% python3 -q
>>> import numpy as np
>>> np.set_printoptions(precision=3, suppress=True, linewidth=120, legacy="1.25")
>>> data = np.loadtxt("x.csv", delimiter=",")
>>> data
array([[  3.,   4.,   5.,   6.,   7.,   8.,   9.,  10.,  11.],
       [ 12.,  13.,  14.,  15.,  16.,  17.,  18.,  19.,  20.],
       [ 21.,  22.,  23.,  24.,  25.,  26.,  27.,  28.,  29.],
       [ 30.,  31.,  32.,  33.,  34.,  35.,  36.,  37.,  38.],
       [ 39.,  40.,  41.,  42.,  43.,  44.,  45.,  46.,  47.],
       [ 48.,  49.,  50.,  51.,  52.,  53.,  54.,  55.,  56.],
       [ 57.,  58.,  59.,  60.,  61.,  62.,  63.,  64.,  65.],
       [ 66.,  67.,  68.,  69.,  70.,  71.,  72.,  73.,  74.],
       [ 75.,  76.,  77.,  78.,  79.,  80.,  81.,  82.,  83.],
       [ 84.,  85.,  86.,  87.,  88.,  89.,  90.,  91.,  92.],
       [ 93.,  94.,  95.,  96.,  97.,  98.,  99., 100., 101.],
       [102., 103., 104., 105., 106., 107., 108., 109., 110.]])
>>> rank = np.linalg.matrix_rank(data)
>>> rank
2
>>> ns = np.linalg.svd(data)[2][rank:].T
>>> np.allclose(data @ ns, 0)
True
>>> np.linalg.matrix_rank(data.T @ data), np.linalg.matrix_rank(data @ data.T)
(2, 2)
>>> [int(np.linalg.matrix_rank(data[:, :j + 1])) for j in range(9)]
[1, 2, 2, 2, 2, 2, 2, 2, 2]
>>> [round(float(x), 3) for x in np.linalg.svd(data, compute_uv=False)[:3]]
[670.495, 12.921, 0.0]
>>> np.linalg.cond(data) > 100
True
>>> np.argsort(-np.linalg.norm(data, axis=0).round(6), kind="stable")[:3]
array([8, 7, 6])
>>> Y = data / np.linalg.norm(data, axis=1, keepdims=True)
>>> cov = Y @ Y.T
>>> (cov - 2 * np.eye(12)).round(6).argmax(axis=1)
array([ 1,  2,  3,  4,  5,  6,  7,  8,  9, 10, 11, 10])
>>> np.argwhere(np.triu(np.abs(cov) > 0.95, 1))
array([[ 0,  1],
       [ 0,  2],
       [ 0,  3],
       [ 0,  4],
       [ 0,  5],
       [ 0,  6],
       [ 0,  7],
       [ 1,  2],
       [ 1,  3],
       [ 1,  4],
       [ 1,  5],
       [ 1,  6],
       [ 1,  7],
       [ 1,  8],
       [ 1,  9],
       [ 1, 10],
       [ 1, 11],
       [ 2,  3],
       [ 2,  4],
       [ 2,  5],
       [ 2,  6],
       [ 2,  7],
       [ 2,  8],
       [ 2,  9],
       [ 2, 10],
       [ 2, 11],
       [ 3,  4],
       [ 3,  5],
       [ 3,  6],
       [ 3,  7],
       [ 3,  8],
       [ 3,  9],
       [ 3, 10],
       [ 3, 11],
       [ 4,  5],
       [ 4,  6],
       [ 4,  7],
       [ 4,  8],
       [ 4,  9],
       [ 4, 10],
       [ 4, 11],
       [ 5,  6],
       [ 5,  7],
       [ 5,  8],
       [ 5,  9],
       [ 5, 10],
       [ 5, 11],
       [ 6,  7],
       [ 6,  8],
       [ 6,  9],
       [ 6, 10],
       [ 6, 11],
       [ 7,  8],
       [ 7,  9],
       [ 7, 10],
       [ 7, 11],
       [ 8,  9],
       [ 8, 10],
       [ 8, 11],
       [ 9, 10],
       [ 9, 11],
       [10, 11]])
